>>> import numpy as np
>>> from numpy import linalg as LA
>>> np.set_printoptions(precision=2, suppress=True, linewidth=100)
>>> m1 = np.load("run14.npy")
>>> print(m1)
[[-3 -2 -1  0  1  2  3  4  5  6  7  8  9]
 [10 11 12 13 14 15 16 17 18 19 20 21 22]
 [23 24 25 26 27 28 29 30 31 32 33 34 35]
 [36 37 38 39 40 41 42 43 44 45 46 47 48]
 [49 50 51 52 53 54 55 56 57 58 59 60 61]]
>>> Uu, sig, Vh = LA.svd(m1)
>>> np.argmax(sig[:-1] / (sig[1:] + 1e-6)) + 1
np.int64(2)
>>> sig.round(2) + 0
array([278.  ,  16.08,   0.  ,   0.  ,   0.  ])
>>> M2 = Uu[:, :2] @ np.diag(sig[:2]) @ Vh[:2]
>>> np.round(np.abs(m1 - M2).max(), 2)
np.float64(0.0)
>>> np.round(LA.norm(m1 - M2, 2), 2), round(float(sig[2]), 2)
(np.float64(0.0), 0.0)
>>> M2.round(2) + 0
array([[-3., -2., -1.,  0.,  1.,  2.,  3.,  4.,  5.,  6.,  7.,  8.,  9.],
       [10., 11., 12., 13., 14., 15., 16., 17., 18., 19., 20., 21., 22.],
       [23., 24., 25., 26., 27., 28., 29., 30., 31., 32., 33., 34., 35.],
       [36., 37., 38., 39., 40., 41., 42., 43., 44., 45., 46., 47., 48.],
       [49., 50., 51., 52., 53., 54., 55., 56., 57., 58., 59., 60., 61.]])
>>> Uu, sig, Vh = LA.svd(m1)
>>> vecs = Vh[:(sig > 1e-8).sum()]
>>> rng = np.random.default_rng(414)
>>> x0 = m1[1] + 3 * m1[2] + rng.integers(2) * np.eye(13)[6]
>>> x0
array([ 79.,  83.,  87.,  91.,  95.,  99., 104., 107., 111., 115., 119., 123., 127.])
>>> np.round(LA.norm(x0 - vecs.T @ vecs @ x0), 2)
np.float64(0.96)
>>> np.allclose(vecs.T @ vecs @ x0, x0)
False
>>> M2 = m1[0, 0] * m1[1:] - np.outer(m1[1:, 0], m1[0])
>>> M2
array([[   0,  -13,  -26,  -39,  -52,  -65,  -78,  -91, -104, -117, -130, -143, -156],
       [   0,  -26,  -52,  -78, -104, -130, -156, -182, -208, -234, -260, -286, -312],
       [   0,  -39,  -78, -117, -156, -195, -234, -273, -312, -351, -390, -429, -468],
       [   0,  -52, -104, -156, -208, -260, -312, -364, -416, -468, -520, -572, -624]])
>>> LA.matrix_rank(M2), LA.matrix_rank(m1)
(np.int64(1), np.int64(2))
>>> m1[:, 0] / m1[0, 0]
array([  1.  ,  -3.33,  -7.67, -12.  , -16.33])
